In [1]: import numpy as np

In [2]: from numpy import linalg as LA

In [3]: np.set_printoptions(suppress=True, linewidth=160)

In [4]: feats = np.load("run18.npy")

In [5]: feats.round(2)
Out[5]: 
array([[  6.83, -15.32,  10.89],
       [-11.76,  12.25, -10.57],
       [  3.68,  17.47,  -9.02],
       [  1.4 , -17.08,  10.3 ],
       [ 15.95,  11.87,  -2.15],
       [ 17.5 ,  -5.17,   8.18],
       [ 15.29,  -8.67,   9.54],
       [-18.38,  -7.83,  -0.91],
       [ 15.07,  12.81,  -2.96],
       [ -5.69,  15.81, -10.84],
       [-13.84,  10.33, -10.08],
       [ 19.08,   5.44,   2.5 ],
       [ -5.89,  15.73, -10.85],
       [-19.33,  -3.69,  -3.59],
       [  8.8 ,  16.55,  -6.98],
       [-17.91,  -8.91,  -0.14],
       [-15.03,   8.99,  -9.65],
       [ 17.77,  -4.61,   7.93],
       [  5.99, -15.69,  10.86]])

In [6]: # looks like rank 2

In [7]: cen = feats - feats.mean(axis=0)

In [8]: Uu, sigma, VT = LA.svd(cen, full_matrices=False)

In [9]: np.abs(VT[0]).argmax()
Out[9]: np.int64(0)

In [10]: np.round(cen.mean(axis=0), 2) + 0
Out[10]: array([0., 0., 0.])

In [11]: np.searchsorted(np.cumsum(sigma ** 2) / (sigma ** 2).sum(), 0.9) + 1
Out[11]: np.int64(2)

In [12]: (np.sign(Uu[:, 0]) == np.sign(Uu[0, 0])).astype(int)
Out[12]: array([1, 0, 0, 1, 1, 1, 1, 0, 1, 0, 0, 1, 0, 0, 0, 0, 0, 1, 1])

In [13]: np.abs(Uu[:, 0]).argmax()
Out[13]: np.int64(6)

In [14]: basis = feats[[16, 2]].astype(float)

In [15]: for _ in range(7):
    ...:     z = LA.norm(feats[:, None] - basis, axis=-1).argmin(axis=1)
    ...:     basis = np.array([feats[z == j].mean(axis=0) for j in range(2)])
    ...: 

In [16]: z
Out[16]: array([1, 0, 0, 1, 1, 1, 1, 0, 1, 0, 0, 1, 0, 0, 1, 0, 0, 1, 1])

In [17]: basis.round(2)
Out[17]: 
array([[-11.57,   6.68,  -7.3 ],
       [ 12.37,  -1.99,   4.81]])

In [18]: np.abs(basis[1] - basis[0]).argmax()
Out[18]: np.int64(0)

In [19]: np.bincount(z)
Out[19]: array([ 9, 10])
